In [1]: import numpy as np

In [2]: from numpy import linalg as LA

In [3]: np.set_printoptions(precision=2, suppress=True, linewidth=100)

In [4]: rd = lambda a: np.round(a, 2) + 0

In [5]: W0 = np.array([[1, 1, -1, -1, 1, 1, -1, -1],
   ...:     [1, 1, -1, -1, -1, -1, 1, 1],
   ...:     [1, -1, -1, 1, 1, -1, -1, 1],
   ...:     [1, -1, -1, 1, -1, 1, 1, -1],
   ...:     [1, -1, 1, -1, 1, -1, 1, -1],
   ...:     [1, -1, 1, -1, -1, 1, -1, 1],
   ...:     [1, 1, 1, 1, -1, -1, -1, -1],
   ...:     [1, 1, 1, 1, 1, 1, 1, 1]])

In [6]: rng = np.random.default_rng(22)

In [7]: z = rng.permutation(8)

In [8]: z
Out[8]: array([1, 7, 6, 2, 5, 0, 4, 3])

In [9]: out = W0[z][:, z]

In [10]: rd(LA.det(out)), rd(LA.det(W0[z]))
Out[10]: (np.float64(-4096.0), np.float64(4096.0))

In [11]: np.allclose(out, W0)
Out[11]: False

In [12]: def softmax(z):
    ...:     e = np.exp(z - z.max(axis=-1, keepdims=True))
    ...:     return e / e.sum(axis=-1, keepdims=True)
    ...: 

In [13]: rd(softmax(W0[7]))
Out[13]: array([0.12, 0.12, 0.12, 0.12, 0.12, 0.12, 0.12, 0.12])

In [14]: rd(softmax(W0[7] + 2))
Out[14]: array([0.12, 0.12, 0.12, 0.12, 0.12, 0.12, 0.12, 0.12])

In [15]: rd(softmax(10 * W0[7]))
Out[15]: array([0.12, 0.12, 0.12, 0.12, 0.12, 0.12, 0.12, 0.12])

In [16]: att = W0 @ W0.T / np.sqrt(8)

In [17]: rd(softmax(att))
Out[17]: 
array([[0.71, 0.04, 0.04, 0.04, 0.04, 0.04, 0.04, 0.04],
       [0.04, 0.71, 0.04, 0.04, 0.04, 0.04, 0.04, 0.04],
       [0.04, 0.04, 0.71, 0.04, 0.04, 0.04, 0.04, 0.04],
       [0.04, 0.04, 0.04, 0.71, 0.04, 0.04, 0.04, 0.04],
       [0.04, 0.04, 0.04, 0.04, 0.71, 0.04, 0.04, 0.04],
       [0.04, 0.04, 0.04, 0.04, 0.04, 0.71, 0.04, 0.04],
       [0.04, 0.04, 0.04, 0.04, 0.04, 0.04, 0.71, 0.04],
       [0.04, 0.04, 0.04, 0.04, 0.04, 0.04, 0.04, 0.71]])

In [18]: rd(softmax(att)[7] @ W0)
Out[18]: array([1.  , 0.67, 0.67, 0.67, 0.67, 0.67, 0.67, 0.67])

In [19]: (W0 - W0.T) / 2
Out[19]: 
array([[ 0.,  0., -1., -1.,  0.,  0., -1., -1.],
       [ 0.,  0.,  0.,  0.,  0.,  0.,  0.,  0.],
       [ 1.,  0.,  0.,  1.,  0., -1., -1.,  0.],
       [ 1.,  0., -1.,  0.,  0.,  1.,  0., -1.],
       [ 0.,  0.,  0.,  0.,  0.,  0.,  1., -1.],
       [ 0.,  0.,  1., -1.,  0.,  0.,  0.,  0.],
       [ 1.,  0.,  1.,  0., -1.,  0.,  0., -1.],
       [ 1.,  0.,  0.,  1.,  1.,  0.,  1.,  0.]])

In [20]: rd(np.sort(np.abs(LA.eigvals(W0))))
Out[20]: array([2.83, 2.83, 2.83, 2.83, 2.83, 2.83, 2.83, 2.83])

In [21]: rd(np.abs(LA.eigvals(W0)).max())
Out[21]: np.float64(2.83)

In [22]: np.trace(W0)
Out[22]: np.int64(4)

In [23]: LA.matrix_power(W0, 4)
Out[23]: 
array([[  0,   0,   0,   0,  32, -32,  32,  32],
       [  0,  64,   0,   0,   0,   0,   0,   0],
       [-32,   0, -32,   0,  32,   0, -32,   0],
       [-32,   0,  32,   0,   0,  32,   0,  32],
       [-32,   0,  32,   0,   0, -32,   0, -32],
       [ 32,   0,  32,   0,  32,   0, -32,   0],
       [  0,   0,   0,   0, -32, -32, -32,  32],
       [  0,   0,   0, -64,   0,   0,   0,   0]])

In [24]: W0 @ W0
Out[24]: 
array([[ 0,  0,  0, -8,  0,  0,  0,  0],
       [ 0,  8,  0,  0,  0,  0,  0,  0],
       [ 0,  0,  0,  0,  4,  4,  4, -4],
       [ 0,  0,  0,  0, -4,  4, -4, -4],
       [ 0,  0,  0,  0,  4, -4, -4, -4],
       [ 0,  0,  0,  0,  4,  4, -4,  4],
       [ 0,  0, -8,  0,  0,  0,  0,  0],
       [ 8,  0,  0,  0,  0,  0,  0,  0]])

In [25]: np.allclose(W0 @ W0.T, W0.T @ W0)
Out[25]: True

In [26]: r0 = np.array([5, 1])

In [27]: np.convolve(W0[7], r0)
Out[27]: array([5, 6, 6, 6, 6, 6, 6, 6, 1])

In [28]: np.correlate(W0[7], W0[1], "full")
Out[28]: array([ 1,  2,  1,  0, -1, -2, -1,  0, -1, -2, -1,  0,  1,  2,  1])

In [29]: A = np.load("arr.npy")

In [30]: A
Out[30]: 
array([[0, 0, 0, 0, 0, 0, 0, 0, 0, 0, 0, 0, 0, 1, 0],
       [0, 0, 0, 0, 0, 1, 0, 0, 0, 0, 0, 0, 0, 0, 0],
       [1, 0, 0, 0, 0, 0, 0, 0, 0, 0, 0, 0, 0, 0, 0],
       [0, 0, 0, 0, 0, 0, 0, 1, 0, 0, 0, 0, 0, 0, 0],
       [0, 0, 0, 0, 0, 0, 0, 0, 0, 1, 0, 0, 0, 0, 0],
       [0, 0, 1, 0, 0, 0, 0, 0, 0, 0, 0, 0, 0, 0, 0],
       [0, 0, 0, 0, 0, 0, 0, 0, 1, 0, 0, 0, 0, 0, 0],
       [0, 0, 0, 0, 0, 0, 0, 0, 0, 0, 0, 0, 0, 0, 1],
       [0, 1, 0, 0, 0, 0, 0, 0, 0, 0, 0, 0, 0, 0, 0],
       [0, 0, 0, 1, 0, 0, 0, 0, 0, 0, 0, 0, 0, 0, 0],
       [0, 0, 0, 0, 0, 0, 0, 0, 0, 0, 0, 1, 0, 0, 0],
       [0, 0, 0, 0, 0, 0, 0, 0, 0, 0, 1, 0, 0, 0, 0],
       [0, 0, 0, 0, 0, 0, 0, 0, 0, 0, 0, 0, 1, 0, 0],
       [0, 0, 0, 0, 1, 0, 0, 0, 0, 0, 0, 0, 0, 0, 0],
       [0, 0, 0, 0, 0, 0, 1, 0, 0, 0, 0, 0, 0, 0, 0]])

In [31]: blk = np.stack([A, -3 * A, A[::-1]])

In [32]: (blk @ A.T).shape
Out[32]: (3, 15, 15)

In [33]: out = A / np.sqrt((A ** 2).mean(axis=1, keepdims=True))

In [34]: rd(out[11])
Out[34]: array([0.  , 0.  , 0.  , 0.  , 0.  , 0.  , 0.  , 0.  , 0.  , 0.  , 3.87, 0.  , 0.  , 0.  , 0.  ])

In [35]: LA.matrix_rank(A - A.mean(axis=1, keepdims=True))
Out[35]: np.int64(14)

In [36]: rd(LA.norm(out, axis=1))
Out[36]: array([3.87, 3.87, 3.87, 3.87, 3.87, 3.87, 3.87, 3.87, 3.87, 3.87, 3.87, 3.87, 3.87, 3.87, 3.87])

In [37]: LA.matrix_rank(out) == LA.matrix_rank(A)
Out[37]: np.True_

In [38]: rd(LA.svd(A, compute_uv=False))
Out[38]: array([1., 1., 1., 1., 1., 1., 1., 1., 1., 1., 1., 1., 1., 1., 1.])

In [39]: A[:, 9] @ A[:, 14]
Out[39]: np.int64(0)

In [40]: m1 = np.load("block14.npy")

In [41]: m1
Out[41]: 
array([[1, 0, 0, 0, 0, 0, 0, 0, 0, 0, 0, 0],
       [0, 1, 0, 0, 0, 0, 0, 0, 0, 0, 0, 0],
       [2, 3, 1, 0, 0, 0, 0, 0, 0, 0, 0, 0],
       [3, 3, 3, 1, 0, 0, 0, 0, 0, 0, 0, 0],
       [0, 3, 0, 0, 1, 0, 0, 0, 0, 0, 0, 0],
       [3, 1, 0, 3, 1, 1, 0, 0, 0, 0, 0, 0],
       [0, 3, 0, 2, 3, 3, 1, 0, 0, 0, 0, 0],
       [1, 1, 2, 1, 1, 0, 0, 1, 0, 0, 0, 0],
       [0, 0, 1, 3, 0, 0, 0, 0, 1, 0, 0, 0],
       [3, 2, 2, 0, 1, 1, 2, 1, 0, 1, 0, 0],
       [0, 2, 1, 0, 1, 2, 1, 3, 2, 3, 1, 0],
       [2, 3, 1, 3, 2, 2, 3, 0, 2, 0, 0, 1]])

In [42]: G = m1.T @ m1

In [43]: G
Out[43]: 
array([[37, 31, 21, 19, 11, 10, 12,  4,  4,  3,  0,  2],
       [31, 56, 23, 22, 24, 22, 18,  9, 10,  8,  2,  3],
       [21, 23, 21, 11,  7,  6,  8,  7,  5,  5,  1,  1],
       [19, 22, 11, 33, 16, 15, 11,  1,  9,  0,  0,  3],
       [11, 24,  7, 16, 18, 17, 12,  5,  6,  4,  1,  2],
       [10, 22,  6, 15, 17, 19, 13,  7,  8,  7,  2,  2],
       [12, 18,  8, 11, 12, 13, 15,  5,  8,  5,  1,  3],
       [ 4,  9,  7,  1,  5,  7,  5, 11,  6, 10,  3,  0],
       [ 4, 10,  5,  9,  6,  8,  8,  6,  9,  6,  2,  2],
       [ 3,  8,  5,  0,  4,  7,  5, 10,  6, 10,  3,  0],
       [ 0,  2,  1,  0,  1,  2,  1,  3,  2,  3,  1,  0],
       [ 2,  3,  1,  3,  2,  2,  3,  0,  2,  0,  0,  1]])

In [44]: z = rng.permutation(15)

In [45]: z
Out[45]: array([ 6, 13, 14,  3,  5,  0,  4,  7, 10,  9, 11,  2,  1, 12,  8])

In [46]: out = A[z][:, z]

In [47]: np.trace(out)
Out[47]: np.int64(1)

In [48]: np.allclose(out, A)
Out[48]: False

In [49]: np.diag(out)
Out[49]: array([0, 0, 0, 0, 0, 0, 0, 0, 0, 0, 0, 0, 0, 1, 0])

In [50]: rd(np.sort(np.abs(LA.eigvals(out))))
Out[50]: array([1., 1., 1., 1., 1., 1., 1., 1., 1., 1., 1., 1., 1., 1., 1.])

In [51]: rd(softmax(m1[1]))
Out[51]: array([0.07, 0.2 , 0.07, 0.07, 0.07, 0.07, 0.07, 0.07, 0.07, 0.07, 0.07, 0.07])

In [52]: rd(softmax(m1[1] + -3))
Out[52]: array([0.07, 0.2 , 0.07, 0.07, 0.07, 0.07, 0.07, 0.07, 0.07, 0.07, 0.07, 0.07])

In [53]: rd(softmax(m1).sum(axis=1))
Out[53]: array([1., 1., 1., 1., 1., 1., 1., 1., 1., 1., 1., 1.])

In [54]: att = m1 @ m1.T / np.sqrt(12)

In [55]: rd(softmax(att)[1] @ m1)
Out[55]: array([1.32, 2.18, 0.97, 1.05, 0.96, 0.87, 0.69, 0.39, 0.43, 0.33, 0.08, 0.11])

In [56]: z = rng.permutation(12)

In [57]: z
Out[57]: array([ 3,  8,  2,  5,  0,  4,  9,  7,  1, 11, 10,  6])

In [58]: out = m1[z][:, z]

In [59]: rd(LA.det(out)), rd(LA.det(m1[z]))
Out[59]: (np.float64(1.0), np.float64(1.0))

In [60]: out
Out[60]: 
array([[1, 0, 3, 0, 3, 0, 0, 0, 3, 0, 0, 0],
       [3, 1, 1, 0, 0, 0, 0, 0, 0, 0, 0, 0],
       [0, 0, 1, 0, 2, 0, 0, 0, 3, 0, 0, 0],
       [3, 0, 0, 1, 3, 1, 0, 0, 1, 0, 0, 0],
       [0, 0, 0, 0, 1, 0, 0, 0, 0, 0, 0, 0],
       [0, 0, 0, 0, 0, 1, 0, 0, 3, 0, 0, 0],
       [0, 0, 2, 1, 3, 1, 1, 1, 2, 0, 0, 2],
       [1, 0, 2, 0, 1, 1, 0, 1, 1, 0, 0, 0],
       [0, 0, 0, 0, 0, 0, 0, 0, 1, 0, 0, 0],
       [3, 2, 1, 2, 2, 2, 0, 0, 3, 1, 0, 3],
       [0, 2, 1, 2, 0, 1, 3, 3, 2, 0, 1, 1],
       [2, 0, 0, 3, 0, 3, 0, 0, 3, 0, 0, 1]])

In [61]: np.trace(out)
Out[61]: np.int64(12)

In [62]: np.diag(out)
Out[62]: array([1, 1, 1, 1, 1, 1, 1, 1, 1, 1, 1, 1])
